% python3 -q
>>> import numpy as np
>>> import numpy.linalg as la
>>> np.set_printoptions(precision=3, suppress=True, linewidth=100)
>>> F = 2 * np.eye(5) + np.ones((5, 5))
>>> print(F)
[[3. 1. 1. 1. 1.]
 [1. 3. 1. 1. 1.]
 [1. 1. 3. 1. 1.]
 [1. 1. 1. 3. 1.]
 [1. 1. 1. 1. 3.]]
>>> # equal to its transpose
>>> vals, vecs = la.eigh(F)
>>> vec = np.array([-1, -4, 5, -2, 2])
>>> print((np.sign(vecs[:, -1].round(6)) == np.sign(vecs[0, -1].round(6))).astype(int))
[1 1 1 1 1]
>>> print(la.eigvalsh(F[1:, 1:]))
[2. 2. 2. 6.]
>>> print(vec @ F @ vec / (vec @ vec), round(float(vals[0]), 3), vals[-1])
2.0 2.0 7.0
>>> print(vecs * np.abs(vals) @ vecs.T)
[[3. 1. 1. 1. 1.]
 [1. 3. 1. 1. 1.]
 [1. 1. 3. 1. 1.]
 [1. 1. 1. 3. 1.]
 [1. 1. 1. 1. 3.]]
>>> print(F[1] @ F[0])
9.0
>>> print(la.norm(F, axis=1).argmax())
0
>>> print(round(float(la.norm(F, 1)), 3), np.round(la.norm(F, np.inf), 3))
7.0 7.0
>>> X = np.loadtxt("dump.csv", delimiter=",")
>>> print(X)
[[ 12.73   -8.775  -6.285]
 [ 10.87   -8.048  -6.401]
 [  9.647  -7.556  -6.452]
 [  7.035  -6.448  -6.471]
 [  3.794  -4.887  -6.184]
 [  1.394  -3.356  -5.326]
 [  1.292  -3.27   -5.253]
 [  1.174  -3.165  -5.159]
 [  0.837  -2.828  -4.82 ]
 [  0.81   -2.797  -4.786]
 [  0.621  -2.558  -4.506]
 [  0.522  -2.406  -4.311]
 [  0.432  -2.239  -4.082]
 [  0.271  -1.71   -3.238]
 [  0.252  -1.227  -2.339]
 [  0.259  -0.983  -1.854]
 [  0.248  -0.678  -1.248]
 [  0.08   -0.132  -0.225]
 [ -0.156   0.204   0.328]
 [ -0.195   0.248   0.395]
 [ -1.792   1.389   1.745]
 [ -9.985   4.659   2.992]
 [-13.432   5.795   2.963]
 [-14.865   6.252   2.912]
 [-15.954   6.594   2.862]
 [-20.157   7.883   2.589]
 [-23.364   8.841   2.316]
 [-27.562  10.07    1.895]
 [-31.427  11.183   1.458]
 [-33.242  11.7     1.24 ]
 [-40.169  13.649   0.339]
 [-44.33   14.805  -0.243]
 [-50.544  16.514  -1.158]]
>>> vec = np.array([1, 0, -1])
>>> y = X @ vec
>>> print(np.round(la.pinv(X) @ X, 3) + 0)
[[1. 0. 0.]
 [0. 1. 0.]
 [0. 0. 1.]]
>>> print(np.round(la.solve(X.T @ X, X.T @ y), 3) + 0)
[ 1.  0. -1.]
>>> rng = np.random.default_rng(711)
>>> y = y + 0.1 * rng.normal(size=33)
>>> print(y)
[ 18.986  17.2    16.163  13.472  10.054   6.761   6.453   6.404   5.711   5.481   5.154   4.955
   4.551   3.459   2.649   2.054   1.493   0.49   -0.328  -0.687  -3.512 -12.838 -16.554 -17.612
 -18.924 -22.673 -25.756 -29.372 -32.817 -34.439 -40.364 -44.204 -49.375]
>>> c, *_ = la.lstsq(X, y)
>>> print(np.round(X.T @ (y - X @ c), 3) + 0)
[0. 0. 0.]
>>> print(round(la.norm(y - X @ c), 3))
0.53
>>> print([round(float(la.norm(la.solve(X.T @ X + lam * np.eye(3), X.T @ y))), 2) for lam in (0, 1, 10, 100)])
[1.42, 1.31, 1.2, 1.13]
>>> Ac = (X - X.mean(axis=0)) / X.std(axis=0)
>>> print(np.argwhere(np.abs(Ac) > 2))
[[31  0]
 [32  0]
 [32  1]]
>>> c = la.lstsq(np.delete(Ac, 0, axis=1), Ac[:, 0])[0]
>>> print(np.abs(c).argmax())
0
>>> Ac = X - X.mean(axis=0)
>>> vecs = la.svd(Ac)[2][:2]
>>> Y = Ac - Ac @ vecs.T @ vecs
>>> print(Y.std(axis=0))
[0.072 0.211 0.115]
>>> print((Ac @ vecs.T).std(axis=0))
[17.849  2.835]
>>> print(np.round(np.cov(Ac @ vecs.T, rowvar=False), 3) + 0)
[[328.548   0.   ]
 [  0.      8.289]]
>>> print(np.diag(vecs.T @ vecs))
[0.918 0.292 0.79 ]
>>> print(la.matrix_rank(X, rtol=0.1))
2
>>> print(np.argsort(-la.norm(X, axis=0).round(6), kind="stable")[:3])
[0 1 2]
>>> print(np.round(la.norm(X, 2) / la.norm(X), 3))
0.979
>>> print([round(float(x), 3) for x in la.svd(X, compute_uv=False)[:3]])
[112.801, 23.195, 1.554]
>>> lab = X[:, 0] > np.median(X[:, 0])
>>> u = X[lab].mean(axis=0) - X[~lab].mean(axis=0)
>>> print(u)
[ 22.472 -10.889  -6.086]
>>> print(lab.astype(int))
[1 1 1 1 1 1 1 1 1 1 1 1 1 1 1 1 0 0 0 0 0 0 0 0 0 0 0 0 0 0 0 0 0]
>>> Y = np.array([[-1], [2]])
>>> C = np.array([[1, 1, 1, 1, 0, 0, 2]])
>>> feats = Y @ C
>>> print(feats)
[[-1 -1 -1 -1  0  0 -2]
 [ 2  2  2  2  0  0  4]]
>>> Uu, sig, VT = la.svd(feats)
>>> print(np.argmax(sig[:-1] / (sig[1:] + 1e-6)) + 1)
1
>>> print(sig.round(3) + 0)
[6.325 0.   ]
>>> Y = Uu[:, :1] @ np.diag(sig[:1]) @ VT[:1]
>>> print(la.matrix_rank(Y))
1
>>> print(round(float(la.norm(feats - Y, 2)), 3), round(float(sig[1]), 3))
0.0 0.0
>>> print(la.matrix_rank(feats, rtol=0.05))
1
>>> print(np.round(la.norm(feats - Y) / la.norm(feats), 3))
0.0
>>> def softmax(z):
...     e = np.exp(z - z.max(axis=-1, keepdims=True))
...     return e / e.sum(axis=-1, keepdims=True)
... 
>>> print(softmax(F).sum(axis=1))
[1. 1. 1. 1. 1.]
>>> S = F @ F.T / np.sqrt(5)
>>> print(softmax(S)[1] @ F)
[1.2   2.199 1.2   1.2   1.2  ]
>>> print(softmax(S + np.triu(np.full(S.shape, -np.inf), 1)))
[[1.    0.    0.    0.    0.   ]
 [0.143 0.857 0.    0.    0.   ]
 [0.125 0.125 0.749 0.    0.   ]
 [0.111 0.111 0.111 0.666 0.   ]
 [0.1   0.1   0.1   0.1   0.599]]
>>> J = np.load("x.npy")
>>> print(J)
[[ 8 -2  0  0]
 [-2  1  1  0]
 [ 0  1  2  0]
 [ 0  0  0  0]]
>>> print(round(la.norm(J, 2) / la.norm(J), 3))
0.961
>>> print(la.cond(J) > 100)
True
>>> print([round(float(x), 3) for x in la.svd(J, compute_uv=False)[:3]])
[8.541, 2.459, 0.0]
>>> print(np.argsort(-la.norm(J, axis=0).round(6), kind="stable")[:3])
[0 1 2]
>>> vals, vecs = la.eigh(J)
>>> vec = np.array([0, 4, 1, -4])
>>> print((np.sign(vecs[:, -1].round(6)) == np.sign(vecs[0, -1].round(6))).astype(int))
[1 0 0 0]
>>> print(np.abs(J).sum(axis=1).max(), round(np.abs(vals).max(), 3))
10 8.541
>>> lab = rng.permutation(4)
>>> print(lab)
[0 1 2 3]
>>> Y = J[lab][:, lab]
>>> print(np.allclose(Y, J))
True
>>> print(np.kron(np.eye(2, dtype=int), J))
[[ 8 -2  0  0  0  0  0  0]
 [-2  1  1  0  0  0  0  0]
 [ 0  1  2  0  0  0  0  0]
 [ 0  0  0  0  0  0  0  0]
 [ 0  0  0  0  8 -2  0  0]
 [ 0  0  0  0 -2  1  1  0]
 [ 0  0  0  0  0  1  2  0]
 [ 0  0  0  0  0  0  0  0]]
>>> W0 = np.loadtxt("test6.csv", delimiter=",")
>>> print(W0)
[[ 0.809  0.588  0.   ]
 [-0.588  0.809  0.   ]
 [ 0.     0.     1.   ]]
>>> # columns are unit length and at right angles
>>> vec = np.array([1, 3, 2])
>>> print(round(la.norm(vec), 3), round(la.norm(W0 @ vec), 3))
3.742 3.742
>>> print(W0.T @ (W0 @ vec))
[1. 3. 2.]
>>> print(round(la.det(W0), 3))
1.0
>>> print(la.norm(W0, axis=0))
[1. 1. 1.]
>>> print(np.round(la.norm(W0, "nuc"), 3))
3.0
>>> print(round(la.norm(W0, 1), 3), np.round(la.norm(W0, np.inf), 3))
1.397 1.397
>>> print(W0[2] @ W0[1])
0.0
>>> print(la.norm(W0, axis=1).argmax())
0
>>> print(la.norm(W0, axis=1))
[1. 1. 1.]
>>> print(round(la.norm(W0) ** 2 / la.norm(W0, 2) ** 2, 3))
3.0
>>> print(la.svd(W0, compute_uv=False))
[1. 1. 1.]
>>> print(np.round(W0 @ W0.T, 3) + 0)
[[1. 0. 0.]
 [0. 1. 0.]
 [0. 0. 1.]]
>>> print(la.pinv(W0))
[[ 0.809 -0.588  0.   ]
 [ 0.588  0.809  0.   ]
 [ 0.     0.     1.   ]]
>>> print(round(float(W0[:, 1] @ W0[:, 0]), 3))
0.0
>>> K = np.load("layer5.npy")
>>> print(K)
[[ 4  4  4  4]
 [ 4  8  8  8]
 [ 4  8 12 12]
 [ 4  8 12 16]]
>>> # symmetric, so the eigenvalues are real
>>> vec = np.array([2, 3, -1, 2])
>>> print((K * vec).sum(axis=1))
[24 40 44 52]
>>> print((K @ vec).argmax())
3
>>> print(np.einsum("ij,j->i", K, vec))
[24 40 44 52]
>>> print(la.norm(K @ vec) <= la.norm(K, 2) * la.norm(vec) + 1e-9)
True
>>> print(np.sign((K @ vec).round(6)))
[1 1 1 1]
>>> print(K @ vec)
[24 40 44 52]
>>> print(K @ np.eye(4)[3])
[ 4.  8. 12. 16.]
>>> vals, vecs = la.eigh(K)
>>> vec = np.array([2, 0, 2, 1])
>>> print(vec @ K @ vec)
176
>>> print((np.sign(vecs[:, -1].round(6)) == np.sign(vecs[0, -1].round(6))).astype(int))
[1 1 1 1]
>>> print(vecs * np.sqrt(vals) @ vecs.T)
[[1.724 0.735 0.527 0.459]
 [0.735 2.251 1.193 0.985]
 [0.527 1.193 2.709 1.72 ]
 [0.459 0.985 1.72  3.444]]
>>> print(np.abs(K).sum(axis=1).max(), round(float(np.abs(vals).max()), 3))
40 33.163
>>> vals, vecs = la.eig(K)
>>> print(np.sort(la.eigvals(la.inv(K))))
[0.03  0.25  0.587 0.883]
>>> print(np.sort(la.eigvals(K.T)))
[ 1.132  1.704  4.    33.163]
>>> mat = np.load("arr.npy")
>>> print(mat)
[[17  9  9 18]
 [13  5  5 14]]
>>> Uu, sig, VT = la.svd(mat)
>>> print(sig)
[34.439  1.981]
>>> print(np.argmax(sig[:-1] / (sig[1:] + 1e-6)) + 1)
1
>>> Y = Uu[:, :1] @ np.diag(sig[:1]) @ VT[:1]
>>> print(Y)
[[17.28   8.252  8.252 18.408]
 [12.617  6.025  6.025 13.441]]
>>> print(la.matrix_rank(Y))
1
>>> print(la.matrix_rank(mat, rtol=0.05))
2
>>> print(round(la.norm(mat - Y) / la.norm(mat), 3))
0.057
>>> print(round(np.abs(mat - Y).max(), 3))
1.025
>>> rank = la.matrix_rank(Y)
>>> print(rank)
1
>>> N = la.svd(Y)[2][rank:].T
>>> print(N @ N.T)
[[ 0.614 -0.184 -0.184 -0.411]
 [-0.184  0.912 -0.088 -0.196]
 [-0.184 -0.088  0.912 -0.196]
 [-0.411 -0.196 -0.196  0.562]]
>>> print(np.round(Y @ N, 3) + 0)
[[0. 0. 0.]
 [0. 0. 0.]]
>>> t3 = np.stack([mat, -3 * mat, mat[::-1]])
>>> print(t3.shape)
(3, 2, 4)
>>> print(la.matrix_rank(t3))
[2 2 2]
>>> vec = np.array([9, -1, -1, -1])
>>> print(mat * vec)
[[153  -9  -9 -18]
 [117  -5  -5 -14]]
>>> print(la.norm(mat @ vec) <= la.norm(mat, 2) * la.norm(vec) + 1e-9)
True
>>> print(mat @ np.ones(4))
[53. 37.]
>>> print((mat * vec).sum(axis=1))
[117  93]
>>> print(mat @ np.eye(4)[3])
[18. 14.]
>>> print(mat @ (2 * vec))
[234 186]
>>> vec = np.array([0, -5, -1, -4])
>>> a = np.maximum(mat @ vec, 0)
>>> print(np.flatnonzero(a > 1e-9))
[]
>>> print(mat * (a > 1e-9)[:, None])
[[0 0 0 0]
 [0 0 0 0]]
>>> print(mat.T @ a)
[0 0 0 0]
>>> print(np.tanh(mat @ vec))
[-1. -1.]
>>> M = np.load("m.npy")
>>> print(M)
[[ 0.  0.  0.  1. -2. -5. -3.]
 [ 0.  0.  0.  4.  3. -1.  4.]
 [ 0.  0.  0. -5.  4.  2.  1.]
 [ 1.  4. -5.  0.  0.  0.  0.]
 [-2.  3.  4.  0.  0.  0.  0.]
 [-5. -1.  2.  0.  0.  0.  0.]
 [-3.  4.  1.  0.  0.  0.  0.]]
>>> # rank 6
>>> Uu, sig, VT = la.svd(M, full_matrices=False)
>>> print(np.round(sig / sig[0], 3) + 0)
[1.    1.    0.816 0.816 0.424 0.424 0.   ]
>>> print((sig > 1e-8).sum())
6
>>> print(np.allclose(Uu * sig @ VT, M))
True
>>> print(Uu.shape, sig.shape, VT.shape)
(7, 7) (7,) (7, 7)
>>> print(np.round(Uu.T @ M @ VT.T, 3) + 0)
[[8.295 0.    0.    0.    0.    0.    0.   ]
 [0.    8.295 0.    0.    0.    0.    0.   ]
 [0.    0.    6.768 0.    0.    0.    0.   ]
 [0.    0.    0.    6.768 0.    0.    0.   ]
 [0.    0.    0.    0.    3.518 0.    0.   ]
 [0.    0.    0.    0.    0.    3.518 0.   ]
 [0.    0.    0.    0.    0.    0.    0.   ]]
>>> Uu, sig, VT = la.svd(M)
>>> print(np.argmax(sig[:-1] / (sig[1:] + 1e-6)) + 1)
6
>>> print(sig.round(3) + 0)
[8.295 8.295 6.768 6.768 3.518 3.518 0.   ]
>>> Y = Uu[:, :6] @ np.diag(sig[:6]) @ VT[:6]
>>> print(la.matrix_rank(Y))
6
>>> print(round(float(la.norm(M - Y) / la.norm(M)), 3))
0.0
